In [1]: import numpy as np

In [2]: np.set_printoptions(precision=2, suppress=True, linewidth=120)

In [3]: def rd(a):
   ...:     return np.round(a, 2) + 0
   ...: 

In [4]: rng = np.random.default_rng(82)

In [5]: J = np.triu(rng.random((4, 4)) < 0.6, 1).astype(int)

In [6]: J = J + J.T

In [7]: print(J)
[[0 0 1 0]
 [0 0 1 1]
 [1 1 0 1]
 [0 1 1 0]]

In [8]: ang = np.radians(30)

In [9]: r_ = np.eye(4)

In [10]: r_[2, 2] = r_[3, 3] = np.cos(ang)

In [11]: r_[2, 3], r_[3, 2] = -np.sin(ang), np.sin(ang)

In [12]: print(rd(r_))
[[ 1.    0.    0.    0.  ]
 [ 0.    1.    0.    0.  ]
 [ 0.    0.    0.87 -0.5 ]
 [ 0.    0.    0.5   0.87]]

In [13]: B = J @ r_.T

In [14]: print(rd(np.linalg.det(r_)), rd(np.trace(r_)))
1.0 3.73

In [15]: print(np.allclose(np.linalg.norm(J, axis=1), np.linalg.norm(B, axis=1)))
True

In [16]: print(rd(np.linalg.svd(J, compute_uv=False)), rd(np.linalg.svd(B, compute_uv=False)))
[2.17 1.48 1.   0.31] [2.17 1.48 1.   0.31]

In [17]: print(np.allclose(J @ J.T, B @ B.T))
True

In [18]: print(rd(np.abs(B - J).max(axis=0)))
[0.   0.   0.63 0.5 ]

In [19]: print(r_[:, 1] @ r_[:, 3])
0.0

In [20]: print(rd(r_.T @ r_))
[[1. 0. 0. 0.]
 [0. 1. 0. 0.]
 [0. 0. 1. 0.]
 [0. 0. 0. 1.]]

In [21]: print(rd(np.linalg.svd(r_, compute_uv=False)))
[1. 1. 1. 1.]

In [22]: X = np.loadtxt("dump.csv", delimiter=",")

In [23]: print(X)
[[ 1.  1.  3.  1.  1.]
 [11. 15. 21.  3.  5.]
 [ 1.  1.  3.  1.  1.]
 [ 0.  0.  0.  0.  0.]
 [ 0.  0.  0.  0.  0.]
 [11. 15. 21.  3.  5.]
 [11. 15. 21.  3.  5.]
 [11. 15. 21.  3.  5.]
 [ 6.  8. 12.  2.  3.]
 [ 0.  0.  0.  0.  0.]
 [ 0.  0.  0.  0.  0.]
 [ 1.  1.  3.  1.  1.]
 [ 6.  8. 12.  2.  3.]
 [ 1.  1.  3.  1.  1.]
 [ 1.  1.  3.  1.  1.]
 [ 1.  1.  3.  1.  1.]
 [11. 15. 21.  3.  5.]
 [11. 15. 21.  3.  5.]
 [ 6.  8. 12.  2.  3.]
 [ 0.  0.  0.  0.  0.]
 [ 0.  0.  0.  0.  0.]
 [ 0.  0.  0.  0.  0.]
 [ 0.  0.  0.  0.  0.]
 [11. 15. 21.  3.  5.]
 [11. 15. 21.  3.  5.]]

In [24]: Ac = X - X.mean(axis=0)

In [25]: U, s, vt = np.linalg.svd(Ac, full_matrices=False)

In [26]: print(rd(s ** 2 / (s ** 2).sum()))
[1. 0. 0. 0. 0.]

In [27]: print((np.sign(U[:, 0]) == np.sign(U[0, 0])).astype(int))
[1 0 1 1 1 0 0 0 0 1 1 1 0 1 1 1 0 0 0 1 1 1 1 0 0]

In [28]: print(np.searchsorted(np.cumsum(s ** 2) / (s ** 2).sum(), 0.9) + 1)
1

In [29]: print(rd(vt[0] * np.sign(vt[0, np.abs(vt[0]).argmax()])))
[0.39 0.53 0.73 0.1  0.17]

In [30]: print(rd((s ** 2).sum() ** 2 / (s ** 4).sum()))
1.0

In [31]: print(np.abs(vt[0]).argmax())
2

In [32]: print(rd(s))
[62.17  2.47  0.    0.    0.  ]

In [33]: basis = X[[22, 15]].astype(float)

In [34]: for _ in range(4):
    ...:     idx = np.linalg.norm(X[:, None] - basis, axis=-1).argmin(axis=1)
    ...:     basis = np.array([X[idx == j].mean(axis=0) for j in range(2)])
    ...: 

In [35]: print(idx)
[0 1 0 0 0 1 1 1 1 0 0 0 1 0 0 0 1 1 1 0 0 0 0 1 1]

In [36]: print(rd(basis))
[[ 0.43  0.43  1.29  0.43  0.43]
 [ 9.64 13.09 18.55  2.73  4.45]]

In [37]: print(np.bincount(idx))
[14 11]

In [38]: mat = np.loadtxt("mat.csv", delimiter=",")

In [39]: print(mat)
[[-1.5  0.1  0.1]
 [-0.7  0.1  0.3]
 [-0.5  0.8  0.3]
 [-0.4 -2.  -0.3]
 [ 0.4  0.   1.8]
 [ 0.4 -2.9  0.6]
 [ 0.1  0.6 -0.2]
 [ 2.4 -0.3 -0.3]
 [-0.5  1.   0.9]
 [ 0.1 -0.2  0.7]
 [ 0.5 -1.6  1.4]
 [ 0.3  1.6 -0.3]
 [ 1.  -0.9 -0.4]
 [-0.3 -0.5 -0.4]
 [ 1.4  0.4  1.1]
 [-0.4 -0.8 -0.3]
 [-0.2  1.3 -1.4]
 [-1.7 -1.5 -1. ]
 [ 0.  -0.9 -0.6]
 [-2.7  0.6  1.8]
 [-1.2 -0.5  0.3]
 [ 1.7 -0.4  1.2]
 [ 0.6 -0.7  0.3]
 [-1.2 -0.8  1.1]
 [-0.3 -2.3  0.9]
 [ 1.1  0.6 -0.2]
 [-0.2  1.4 -1.9]
 [ 1.2 -0.6  0.6]
 [ 0.   3.5  1.5]
 [-0.5 -1.3 -1.6]
 [-1.3  1.2  0.2]]

In [40]: idx = mat[:, 0] > np.median(mat[:, 0])

In [41]: f = mat[idx].mean(axis=0) - mat[~idx].mean(axis=0)

In [42]: print(rd(f))
[1.6  0.08 0.54]

In [43]: print(idx.astype(int))
[0 0 0 0 1 1 1 1 0 1 1 1 1 0 1 0 0 0 1 0 0 1 1 0 0 1 0 1 1 0 0]

In [44]: print(((mat - mat.mean(axis=0)) @ f > 0).astype(int))
[0 0 0 0 1 1 1 1 0 1 1 1 1 0 1 0 0 0 0 0 0 1 1 0 0 1 0 1 1 0 0]

In [45]: gram = np.cov(mat, rowvar=False)

In [46]: print(np.argsort(-mat.std(axis=0).round(6), kind="stable"))
[1 0 2]

In [47]: print(np.argwhere(np.triu(np.abs(np.corrcoef(mat.T)) > 0.8, 1)))
[]

In [48]: print(rd(mat.std(axis=0)))
[1.05 1.28 0.93]

In [49]: D = np.linalg.norm(mat[:, None] - mat[None], axis=-1)

In [50]: print(D.mean(axis=1).argmax())
28

In [51]: print(D.shape)
(31, 31)

In [52]: print(np.flatnonzero(D[0] < D.mean() / 2))
[ 0  1 20 30]

In [53]: print((D + 1e9 * np.eye(31)).round(6).argmin(axis=1))
[20  2  8 15  9 24  2 12  2 22 24  6 22 15 21 13 26 29 15  0  0 27 27 20  5  6 16 22  8 18  2]

In [54]: O, r_ = np.linalg.qr(mat)

In [55]: print(rd(O.T @ O))
[[1. 0. 0.]
 [0. 1. 0.]
 [0. 0. 1.]]

In [56]: print(rd(r_))
[[ 5.84 -0.3   0.04]
 [ 0.   -7.17 -0.05]
 [ 0.    0.   -5.29]]

In [57]: print(O.shape, r_.shape)
(31, 3) (3, 3)

In [58]: print(rd(np.trace(O @ O.T)))
3.0

In [59]: print(rd(np.abs(np.diag(r_))))
[5.84 7.17 5.29]

In [60]: print(rd(abs(r_[0, 0])), rd(np.linalg.norm(mat[:, 0])))
5.84 5.84

In [61]: vals, evecs = np.linalg.eig(r_)

In [62]: print(r_ @ evecs[:, 0] - vals[0] * evecs[:, 0])
[0. 0. 0.]

In [63]: print(rd(np.sort(np.linalg.eigvals(r_ @ r_))))
[28.04 34.12 51.45]

In [64]: print(rd(np.sort(np.linalg.eigvals(r_.T))))
[-7.17 -5.29  5.84]

In [65]: print(rd(np.sort(np.linalg.eigvals(np.linalg.inv(r_)))))
[-0.19 -0.14  0.17]

In [66]: M = np.load("case4.npy")

In [67]: print(M)
[[ 1 -1  1 -1]
 [ 1  0  0  0]
 [ 1  1  1  1]
 [ 1  2  4  8]]

In [68]: B = np.inv(M)
AttributeError: module 'numpy' has no attribute 'inv'


In [69]: B = np.linalg.inv(M)

In [70]: print(rd(np.linalg.det(M) * np.linalg.det(B)))
1.0

In [71]: print(rd(np.linalg.cond(M)))
17.32

In [72]: print((np.abs(B) > 1e-9).astype(int))
[[0 1 0 0]
 [1 1 1 1]
 [1 1 1 0]
 [1 1 1 1]]
